$ python -q
>>> import numpy as np
>>> import numpy.linalg as la
>>> np.set_printoptions(suppress=True, linewidth=100)
>>> rnd = lambda a: np.round(a, 3) + 0
>>> m1 = np.array([[0, -1, -2], [0, 1, -1], [-2, -1, 2]])
>>> m1
array([[ 0, -1, -2],
       [ 0,  1, -1],
       [-2, -1,  2]])
>>> w, vecs = la.eig(m1)
>>> rnd(w)
array([-1.529,  3.361,  1.167])
>>> rnd(np.prod(w))
np.float64(-6.0)
>>> rng = np.random.default_rng(307)
>>> z = rng.permutation(3)
>>> M2 = m1[:, z] * rng.choice([-1, 1], 3)
>>> M2
array([[ 1, -2,  0],
       [-1, -1,  0],
       [ 1,  2,  2]])
>>> left, _, VT = la.svd(m1.T @ M2)
>>> rnd(left @ VT)
array([[ 0.,  0., -1.],
       [-1.,  0.,  0.],
       [ 0.,  1.,  0.]])
>>> rnd(la.lstsq(m1, M2)[0])
array([[ 0.,  0., -1.],
       [-1.,  0.,  0.],
       [ 0.,  1.,  0.]])
>>> f = np.array([-1, 0, 1])
>>> np.convolve(m1[0], f)
array([ 0,  1,  2, -1, -2])
>>> np.array([np.convolve(row, f, "same") for row in m1])
array([[ 1,  2, -1],
       [-1,  1,  1],
       [ 1, -4, -1]])
>>> np.cross(m1[0, :3], m1[2, :3])
array([-4,  4, -2])
>>> M = np.load("dump.npy")
>>> M
array([[3., 0., 2., 0.],
       [0., 3., 0., 2.],
       [2., 0., 3., 0.],
       [0., 2., 0., 3.]])
>>> # equal to its transpose
>>> x = np.ones(4)
>>> for _ in range(3):
...     x = M @ x
...     x /= la.norm(x)
...     print(round(x @ M @ x, 3))
... 
5.0
5.0
5.0
>>> x
array([0.5, 0.5, 0.5, 0.5])
>>> rnd(la.eigvalsh(M)[-1])
np.float64(5.0)
